$ ipython --no-banner

In [1]: import numpy as np

In [2]: np.set_printoptions(precision=2, suppress=True, linewidth=160, floatmode="fixed")

In [3]: def tidy(a):
   ...:     return np.round(a, 2) + 0
   ...: 

In [4]: data = np.loadtxt("a.csv", delimiter=",")

In [5]: data
Out[5]: 
array([[-6.35,  3.57,  2.43, -5.69,  3.21, -0.06, -3.54],
       [-6.92,  1.78,  4.50, -6.00,  4.58, -0.30, -2.60],
       [-5.38,  3.37,  2.37, -5.12,  3.09, -1.59, -3.15],
       [-7.25,  3.51,  3.67, -5.53,  3.52, -0.98, -2.10],
       [-7.37,  1.97,  2.79, -5.33,  5.26,  1.62, -2.40],
       [-3.96,  3.40,  3.84, -5.75,  2.08, -1.94, -2.26],
       [-7.39,  4.82,  1.29, -7.73,  3.42, -1.73, -1.78],
       [-6.73,  2.59,  3.48, -5.97,  1.55,  1.16, -1.70],
       [-3.63,  3.25,  2.15, -4.42,  3.22, -1.05, -3.93],
       [-5.75,  2.46,  4.77, -4.02,  3.25, -0.52, -2.59],
       [-3.53,  3.64,  2.98, -5.45,  2.24, -0.51, -1.98],
       [-5.60,  2.91,  1.72, -6.08,  3.37, -0.87, -3.73],
       [-7.34,  2.59,  2.66, -5.91,  2.87, -0.95, -1.42],
       [-6.91,  4.00,  4.02, -7.11,  3.60, -1.01, -3.40],
       [-7.77,  3.19,  3.28, -5.26,  4.37, -1.69, -3.03],
       [-6.33,  2.65,  0.97, -7.29,  0.36, -0.73, -3.61],
       [-5.55,  3.54,  2.56, -5.31,  2.48,  0.34, -2.64],
       [-3.96,  1.67,  1.69, -5.50,  1.56, -1.79, -2.14],
       [-6.14,  1.75,  4.55, -6.10,  2.81, -0.68, -2.29],
       [-5.30,  4.26,  3.50, -5.27,  2.52, -1.36, -3.05],
       [-7.49,  4.24,  2.64, -7.76,  2.91,  1.17, -2.18],
       [-6.40,  2.50,  2.04, -7.93,  2.23,  3.26, -3.00],
       [-5.91,  3.44,  2.74, -6.13,  4.83, -0.17, -2.78],
       [-6.58,  5.70,  2.18, -5.76,  3.88,  0.07, -4.01],
       [-6.11,  1.29,  0.82, -6.15,  3.07, -1.01, -3.12],
       [-5.88,  2.94,  2.63, -6.33,  2.26,  0.21, -2.37],
       [-3.71,  3.49,  3.47, -6.09,  4.37,  1.72, -3.24],
       [-5.49,  3.39,  0.40, -6.09,  1.40, -0.19, -1.72],
       [-6.52,  3.65,  0.97, -5.29,  2.62,  1.05, -3.12],
       [-3.73,  2.63,  2.64, -5.53,  4.37,  0.62, -1.30],
       [-7.04,  4.09,  3.65, -4.88,  3.00,  1.22, -1.88],
       [-6.78,  4.25,  1.62, -7.15,  4.57, -0.66, -3.26],
       [-6.94,  1.90,  1.20, -6.24,  2.57, -1.79, -2.90],
       [-8.04,  4.51,  1.53, -6.80,  3.45,  0.67, -3.08],
       [-6.82,  1.13,  2.71, -6.24,  5.14, -0.75, -3.94]])

In [6]: hat = data @ np.linalg.solve(data.T @ data, data.T)

In [7]: tidy(hat @ data[:, 3])
Out[7]: 
array([-5.69, -6.00, -5.12, -5.53, -5.33, -5.75, -7.73, -5.97, -4.42, -4.02, -5.45, -6.08, -5.91, -7.11, -5.26, -7.29, -5.31, -5.50, -6.10, -5.27, -7.76,
       -7.93, -6.13, -5.76, -6.15, -6.33, -6.09, -6.09, -5.29, -5.53, -4.88, -7.15, -6.24, -6.80, -6.24])

In [8]: tidy(np.trace(hat))
Out[8]: np.float64(7.0)

In [9]: labels = data[:, 5] > np.median(data[:, 5])

In [10]: r0 = data[labels].mean(axis=0) - data[~labels].mean(axis=0)

In [11]: tidy(r0)
Out[11]: array([ 0.00,  0.48, -0.04, -0.08,  0.14,  1.87,  0.31])

In [12]: labels.astype(int)
Out[12]: array([1, 1, 0, 0, 1, 0, 0, 1, 0, 0, 1, 0, 0, 0, 0, 0, 1, 0, 0, 0, 1, 1, 1, 1, 0, 1, 1, 1, 1, 1, 1, 0, 0, 1, 0])

In [13]: tidy((((data - data.mean(axis=0)) @ r0 > 0) == labels).mean())
Out[13]: np.float64(0.94)

In [14]: M2 = np.c_[data[:, :6] @ np.array([[0, 1, -1, 1, -2, 1],
    ...:     [2, 2, -2, 0, 0, 2],
    ...:     [-1, -1, 0, 2, 1, 0],
    ...:     [0, 0, 1, 0, -2, -2],
    ...:     [2, -2, 0, 2, -2, -1],
    ...:     [-2, 0, -1, 2, -1, -1]]), np.array([1, 0, 1, -2, 0, 3, -2, 0, 3, 2, 0, -1, 3, -3, 3, 2, 1, -2, -1, 1, 0, -2, 1, -1, 0, 1, 0, 2, 1, -2, -2, 3, 3, -3, -1])]

In [15]: tidy(M2)
Out[15]: 
array([[ 11.25,  -8.06,  -6.42,   4.81,  20.15,   9.02,   1.00],
       [  8.82, -17.02,  -2.34,  10.64,  21.48,   4.36,   0.00],
       [ 13.73,  -7.19,  -4.89,   2.36,  18.78,  10.10,   1.00],
       [ 12.35, -10.94,  -4.32,   5.17,  23.17,   8.29,  -2.00],
       [  8.43, -16.74,  -3.52,  11.97,  16.05,   0.35,   0.00],
       [ 11.00,  -5.16,  -6.65,   4.00,  21.04,  14.20,   3.00],
       [ 18.65,  -5.88,  -8.25,  -1.43,  26.42,  16.02,  -2.00],
       [  2.48,  -8.13,  -5.58,   5.65,  24.62,   7.68,   0.00],
       [ 12.89,  -5.72,  -6.24,   5.01,  12.86,   9.54,   3.00],
       [  7.69, -12.10,  -2.67,   9.25,  18.33,   4.48,   2.00],
       [  9.80,  -3.71,  -8.69,   5.89,  16.97,  12.92,   0.00],
       [ 12.58,  -8.24,  -5.43,   2.84,  19.21,   9.88,  -1.00],
       [ 10.16, -10.56,  -2.80,   1.82,  24.37,   7.74,   3.00],
       [ 13.20, -10.13,  -7.19,   6.31,  25.87,  12.72,  -3.00],
       [ 15.22, -13.41,  -2.18,   4.15,  22.29,   6.45,   3.00],
       [  6.51,  -2.72,  -5.53,  -5.13,  28.22,  13.92,   2.00],
       [  8.80,  -5.99,  -7.18,   5.21,  18.98,   9.33,   1.00],
       [  8.35,  -5.43,  -3.09,  -1.04,  19.28,  10.61,  -2.00],
       [  5.93, -12.81,  -2.78,   7.22,  24.09,   7.43,  -1.00],
       [ 12.78,  -5.32,  -7.13,   4.02,  20.96,  12.60,   1.00],
       [  9.32,  -7.47,  -9.92,   5.95,  26.15,  12.43,   0.00],
       [  0.90,  -7.90,  -9.79,   8.66,  22.98,   8.97,  -2.00],
       [ 14.14, -11.43,  -6.93,   8.89,  17.33,   8.57,   1.00],
       [ 16.84,  -5.12, -10.65,   5.68,  19.03,  12.39,  -1.00],
       [  9.92, -10.49,  -1.61,  -0.35,  20.21,   6.71,   0.00],
       [  7.35,  -7.15,  -6.54,   4.32,  22.32,  10.19,   1.00],
       [  8.81,  -8.94, -11.08,  15.41,  12.61,   9.36,   0.00],
       [  9.56,  -1.91,  -7.19,  -2.27,  20.95,  12.26,   2.00],
       [  9.47,  -5.43,  -7.12,   2.76,  18.30,   7.69,   1.00],
       [ 10.12,  -9.85,  -7.68,  11.53,  11.80,   7.60,  -2.00],
       [  8.09,  -8.51,  -7.24,   8.70,  20.27,   6.68,  -2.00],
       [ 17.34,  -9.04,  -8.21,   4.28,  21.00,  12.11,   3.00],
       [ 11.32,  -9.48,  -1.31,  -2.98,  24.21,   8.56,   3.00],
       [ 13.05,  -7.45,  -8.45,   3.26,  23.64,  10.46,  -3.00],
       [ 11.33, -17.55,  -0.93,   7.38,  19.30,   3.53,  -1.00]])

In [16]: tidy(np.linalg.lstsq(data, M2[:, 0])[0])
Out[16]: array([ 0.00,  2.00, -1.00,  0.00,  2.00, -2.00,  0.00])

In [17]: tidy(np.linalg.norm(np.linalg.qr(data)[0].T @ M2, axis=0) ** 2 / ((M2 ** 2).sum(axis=0) + 1e-12))
Out[17]: array([1.00, 1.00, 1.00, 1.00, 1.00, 1.00, 0.16])

In [18]: np.linalg.matrix_rank(np.c_[data, M2])
Out[18]: np.int64(8)

In [19]: np.linalg.matrix_rank(M2)
Out[19]: np.int64(7)

In [20]: D = np.linalg.norm(data[:, None] - data[None], axis=-1)

In [21]: (D + 1e9 * np.eye(35)).round(6).argmin(axis=1)
Out[21]: array([16, 18, 19, 14,  1, 10, 31, 25,  2, 18,  5,  0,  3,  3,  3, 27, 25, 10,  1,  2, 33, 20,  0,  0, 32, 16, 29, 25,  0, 26, 16, 22, 24, 20,  1])

In [22]: np.flatnonzero(D[6] < D.mean() / 2)
Out[22]: array([6])

In [23]: D.mean(axis=1).argmax()
Out[23]: np.int64(21)

In [24]: x0 = np.array([-2, 2, 0, -2, 0, 1, -2])

In [25]: y = data @ x0

In [26]: tidy(np.linalg.lstsq(data, y)[0])
Out[26]: array([-2.00,  2.00,  0.00, -2.00,  0.00,  1.00, -2.00])

In [27]: tidy(np.linalg.solve(data.T @ data, data.T @ y))
Out[27]: array([-2.00,  2.00,  0.00, -2.00,  0.00,  1.00, -2.00])

In [28]: rng = np.random.default_rng(240666)

In [29]: y = y + 0.3 * rng.normal(size=35)

In [30]: tidy(y)
Out[30]: 
array([37.92, 34.23, 32.24, 35.86, 35.86, 28.32, 41.91, 34.32, 29.78, 29.31, 28.59, 35.94, 33.77, 41.96, 37.03, 38.89, 34.96, 24.57, 32.51, 33.94, 44.60,
       42.72, 36.34, 44.31, 32.39, 35.31, 34.58, 33.26, 37.90, 26.63, 36.89, 42.06, 34.17, 45.20, 36.08])

In [31]: coef, *_ = np.linalg.lstsq(data, y)

In [32]: tidy(data.T @ (y - data @ coef))
Out[32]: array([0.00, 0.00, 0.00, 0.00, 0.00, 0.00, 0.00])

In [33]: tidy(coef)
Out[33]: array([-2.03,  1.93, -0.02, -1.96,  0.06,  0.95, -2.03])
